$ python -q
>>> import numpy as np
>>> from numpy import linalg as LA
>>> np.set_printoptions(precision=2, suppress=True, linewidth=140, floatmode="fixed")
>>> feats = np.load("m.npy")
>>> feats
array([[ 0.00,  0.00, -1.00, -1.00, -1.00, -1.00,  0.00,  0.00,  0.00],
       [ 0.00,  0.00,  0.00,  0.00,  0.00,  0.00,  0.00, -1.00, -1.00],
       [-1.00,  0.00,  0.00, -1.00, -1.00, -1.00,  0.00,  0.00,  0.00],
       [-1.00,  0.00, -1.00,  0.00, -1.00, -1.00,  0.00,  0.00,  0.00],
       [-1.00,  0.00, -1.00, -1.00,  0.00, -1.00,  0.00,  0.00,  0.00],
       [-1.00,  0.00, -1.00, -1.00, -1.00,  0.00,  0.00,  0.00,  0.00],
       [ 0.00,  0.00,  0.00,  0.00,  0.00,  0.00,  0.00,  0.00,  0.00],
       [ 0.00, -1.00,  0.00,  0.00,  0.00,  0.00,  0.00,  0.00, -1.00],
       [ 0.00, -1.00,  0.00,  0.00,  0.00,  0.00,  0.00, -1.00,  0.00]])
>>> def softmax(z):
...     e = np.exp(z - z.max(axis=-1, keepdims=True))
...     return e / e.sum(axis=-1, keepdims=True)
... 
>>> softmax(feats[3])
array([0.06, 0.15, 0.06, 0.15, 0.06, 0.06, 0.15, 0.15, 0.15])
>>> softmax(feats[3] + 4)
array([0.06, 0.15, 0.06, 0.15, 0.06, 0.06, 0.15, 0.15, 0.15])
>>> softmax(feats).sum(axis=1)
array([1.00, 1.00, 1.00, 1.00, 1.00, 1.00, 1.00, 1.00, 1.00])
>>> scores = feats @ feats.T / np.sqrt(9)
>>> softmax(scores)[3] @ feats
array([-0.64, -0.11, -0.64, -0.58, -0.64, -0.64,  0.00, -0.11, -0.11])
>>> softmax(scores).round(6).argmax(axis=1)
array([0, 1, 2, 3, 4, 5, 0, 7, 8])
>>> data = np.array([[2, 0, 0, 0, 0],
...     [0, 0, 0, 0, 0],
...     [1, 2, 2, 0, 0],
...     [2, 0, 0, 2, 0],
...     [2, 1, 1, 0, 0]])
>>> left, sv, vt = LA.svd(data, full_matrices=False)
>>> np.round(sv / sv[0], 2) + 0
array([1.00, 0.63, 0.32, 0.00, 0.00])
>>> sv.round(2) + 0
array([4.25, 2.67, 1.34, 0.00, 0.00])
>>> round(float(np.sqrt((sv ** 2).sum())), 2), round(float(LA.norm(data)), 2)
(5.2, 5.2)
>>> np.round(vt @ vt.T, 2) + 0
array([[1.00, 0.00, 0.00, 0.00, 0.00],
       [0.00, 1.00, 0.00, 0.00, 0.00],
       [0.00, 0.00, 1.00, 0.00, 0.00],
       [0.00, 0.00, 0.00, 1.00, 0.00],
       [0.00, 0.00, 0.00, 0.00, 1.00]])
>>> left.shape, sv.shape, vt.shape
((5, 5), (5,), (5, 5))
>>> (sv > 1e-8).sum()
np.int64(3)
>>> np.cumsum(sv ** 2) / np.sum(sv ** 2)
array([0.67, 0.93, 1.00, 1.00, 1.00])
>>> np.round(left.T @ left, 2) + 0
array([[1.00, 0.00, 0.00, 0.00, 0.00],
       [0.00, 1.00, 0.00, 0.00, 0.00],
       [0.00, 0.00, 1.00, 0.00, 0.00],
       [0.00, 0.00, 0.00, 1.00, 0.00],
       [0.00, 0.00, 0.00, 0.00, 1.00]])
>>> [int(LA.matrix_rank(LA.matrix_power(data, p))) for p in range(1, 6)]
[3, 3, 3, 3, 3]
>>> np.sort(LA.eigvals(data))
array([0.00, 0.00, 2.00, 2.00, 2.00])
>>> np.prod(np.diag(data)), round(float(LA.det(data)), 2)
(np.int64(0), 0.0)
>>> x = np.array([-1, -5, 2, 1, -1])
>>> np.sign((data @ x).round(6))
array([-1,  0, -1,  0, -1])
>>> LA.norm(data @ x) <= LA.norm(data, 2) * LA.norm(x) + 1e-9
np.True_
>>> data @ np.ones(5)
array([2.00, 0.00, 5.00, 4.00, 4.00])
>>> np.einsum("ij,j->i", data, x)
array([-2,  0, -7,  0, -5])
>>> data @ (2 * x)
array([ -4,   0, -14,   0, -10])
>>> X = np.load("x.npy")
>>> X
array([[-1,  0,  0, -3,  0],
       [ 0,  1,  1,  0,  0],
       [ 0, -3,  2,  0,  0],
       [ 3,  0,  0, -3,  0],
       [ 0,  0,  0,  0,  1]])
>>> x = np.array([0, 2, 3, 5, 1])
>>> target = X @ x
>>> b, lr = np.zeros(5), 1 / LA.norm(X, 2) ** 2
>>> for i in range(5):
...     b -= lr * X.T @ (X @ b - target)
...     if i % 1 == 0: print(i, round(LA.norm(X @ b - target), 2))
... 
0 6.24
1 5.09
2 4.31
3 3.75
4 3.33
>>> b
array([-0.30,  0.82,  1.09,  4.84,  0.21])
>>> Q = X.astype(float).copy()
>>> for j in range(5):
...     Q[:, j] -= Q[:, :j] @ (Q[:, :j].T @ Q[:, j])
...     Q[:, j] /= LA.norm(Q[:, j])
... 
>>> Q
array([[-0.32,  0.00,  0.00, -0.95,  0.00],
       [ 0.00,  0.32,  0.95,  0.00,  0.00],
       [ 0.00, -0.95,  0.32,  0.00,  0.00],
       [ 0.95,  0.00,  0.00, -0.32,  0.00],
       [ 0.00,  0.00,  0.00,  0.00,  1.00]])
>>> np.round(Q.T @ Q, 2) + 0
array([[1.00, 0.00, 0.00, 0.00, 0.00],
       [0.00, 1.00, 0.00, 0.00, 0.00],
       [0.00, 0.00, 1.00, 0.00, 0.00],
       [0.00, 0.00, 0.00, 1.00, 0.00],
       [0.00, 0.00, 0.00, 0.00, 1.00]])
>>> Q, _ = LA.qr(np.array([[1.1, -0.8, -1.5, 1.2],
...     [1.0, 1.2, 0.6, 1.4],
...     [-1.9, -1.0, 0.0, -0.1],
...     [0.7, 0.1, 1.1, -0.5],
...     [0.4, 0.5, -0.1, 0.5],
...     [-0.4, 0.8, -1.4, -0.7]]))
>>> arr = Q @ Q.T
>>> arr
array([[ 0.93, -0.08, -0.12, -0.18,  0.03, -0.10],
       [-0.08,  0.84, -0.09, -0.14,  0.29, -0.12],
       [-0.12, -0.09,  0.78, -0.34, -0.07, -0.17],
       [-0.18, -0.14, -0.34,  0.48, -0.10, -0.26],
       [ 0.03,  0.29, -0.07, -0.10,  0.12,  0.07],
       [-0.10, -0.12, -0.17, -0.26,  0.07,  0.85]])
>>> vals, V = LA.eigh(arr)
>>> x = np.array([2, 0, -1, 2, 0, 0])
>>> V * np.maximum(vals, 0) @ V.T
array([[ 0.93, -0.08, -0.12, -0.18,  0.03, -0.10],
       [-0.08,  0.84, -0.09, -0.14,  0.29, -0.12],
       [-0.12, -0.09,  0.78, -0.34, -0.07, -0.17],
       [-0.18, -0.14, -0.34,  0.48, -0.10, -0.26],
       [ 0.03,  0.29, -0.07, -0.10,  0.12,  0.07],
       [-0.10, -0.12, -0.17, -0.26,  0.07,  0.85]])
>>> np.round(x @ arr @ x, 2)
np.float64(6.8)
>>> np.round(LA.eigvalsh(arr[1:, 1:]), 2) + 0
array([0.00, 0.07, 1.00, 1.00, 1.00])
>>> E = np.load("layer17.npy")
>>> E
array([[0.00, 0.00, 0.00, 8.00],
       [0.00, 0.00, 0.00, 6.00],
       [0.00, 0.00, 0.00, 9.00],
       [8.00, 6.00, 9.00, 0.00]])
>>> round(LA.det(E), 2)
np.float64(0.0)
>>> round(float(np.abs(LA.eigvals(E)).max()), 2)
13.45
>>> np.round(np.sort(np.abs(LA.eigvals(E))), 2) + 0
array([ 0.00,  0.00, 13.45, 13.45])
>>> np.trace(E)
np.float64(0.0)
>>> np.allclose(E, E.T)
True
>>> E @ E
array([[ 64.00,  48.00,  72.00,   0.00],
       [ 48.00,  36.00,  54.00,   0.00],
       [ 72.00,  54.00,  81.00,   0.00],
       [  0.00,   0.00,   0.00, 181.00]])
>>> LA.matrix_power(E, 2)
array([[ 64.00,  48.00,  72.00,   0.00],
       [ 48.00,  36.00,  54.00,   0.00],
       [ 72.00,  54.00,  81.00,   0.00],
       [  0.00,   0.00,   0.00, 181.00]])
>>> r0, r1 = E[2], E[3]
>>> r0 @ r0
np.float64(81.0)
>>> r0 @ r1
np.float64(0.0)
>>> p = (r0 @ r1) / (r0 @ r0) * r0
>>> (r1 - p) @ r0
np.float64(0.0)
>>> r1 - p
array([8.00, 6.00, 9.00, 0.00])
>>> np.unravel_index(np.abs(E).argmax(), E.shape)
(np.int64(2), np.int64(3))
>>> np.abs(E).max()
np.float64(9.0)
>>> E.shape
(4, 4)
>>> E - E[0]
array([[ 0.00,  0.00,  0.00,  0.00],
       [ 0.00,  0.00,  0.00, -2.00],
       [ 0.00,  0.00,  0.00,  1.00],
       [ 8.00,  6.00,  9.00, -8.00]])
>>> LA.matrix_rank(E)
np.int64(2)
>>> [round(float(x), 2) for x in LA.svd(E, compute_uv=False)[:3]]
[13.45, 13.45, 0.0]
>>> np.argsort(-LA.norm(E, axis=0).round(6), kind="stable")[:3]
array([3, 2, 0])
>>> F = np.load("run5.npy")
>>> F
array([[-1.01,  0.01,  0.99, -1.98,  1.99, -2.98],
       [-3.01,  0.04,  2.99, -6.01,  5.97, -8.98],
       [-0.99,  0.01,  0.96, -1.98,  2.00, -3.01]])
>>> left, sv, vt = LA.svd(F)
>>> np.argmax(sv[:-1] / (sv[1:] + 1e-6)) + 1
np.int64(1)
>>> sv
array([14.42,  0.05,  0.02])
>>> other = left[:, :1] @ np.diag(sv[:1]) @ vt[:1]
>>> LA.matrix_rank(other)
np.int64(1)
>>> LA.matrix_rank(F, rtol=0.05)
np.int64(1)
>>> round(LA.norm(F - other) / LA.norm(F), 2)
np.float64(0.0)
>>> other
array([[-1.00,  0.01,  0.99, -1.99,  1.98, -2.98],
       [-3.01,  0.04,  2.98, -6.00,  5.98, -8.99],
       [-1.00,  0.01,  0.99, -2.00,  1.99, -2.99]])
>>> np.round(np.abs(F - other).max(), 2)
np.float64(0.03)
>>> F.reshape(-1, 2)
array([[-1.01,  0.01],
       [ 0.99, -1.98],
       [ 1.99, -2.98],
       [-3.01,  0.04],
       [ 2.99, -6.01],
       [ 5.97, -8.98],
       [-0.99,  0.01],
       [ 0.96, -1.98],
       [ 2.00, -3.01]])
>>> blk = F.reshape(3, 2, -1)
>>> blk.sum(axis=1)
array([[-2.99,  2.00, -1.99],
       [-9.02,  6.01, -5.99],
       [-2.97,  2.01, -2.05]])
>>> blk[:, 0]
array([[-1.01,  0.01,  0.99],
       [-3.01,  0.04,  2.99],
       [-0.99,  0.01,  0.96]])
>>> blk.transpose(1, 0, 2)
array([[[-1.01,  0.01,  0.99],
        [-3.01,  0.04,  2.99],
        [-0.99,  0.01,  0.96]],

       [[-1.98,  1.99, -2.98],
        [-6.01,  5.97, -8.98],
        [-1.98,  2.00, -3.01]]])
>>> np.einsum("ihd,ihd->ih", blk, blk)
array([[  2.00,  16.76],
       [ 18.00, 152.40],
       [  1.90,  16.98]])
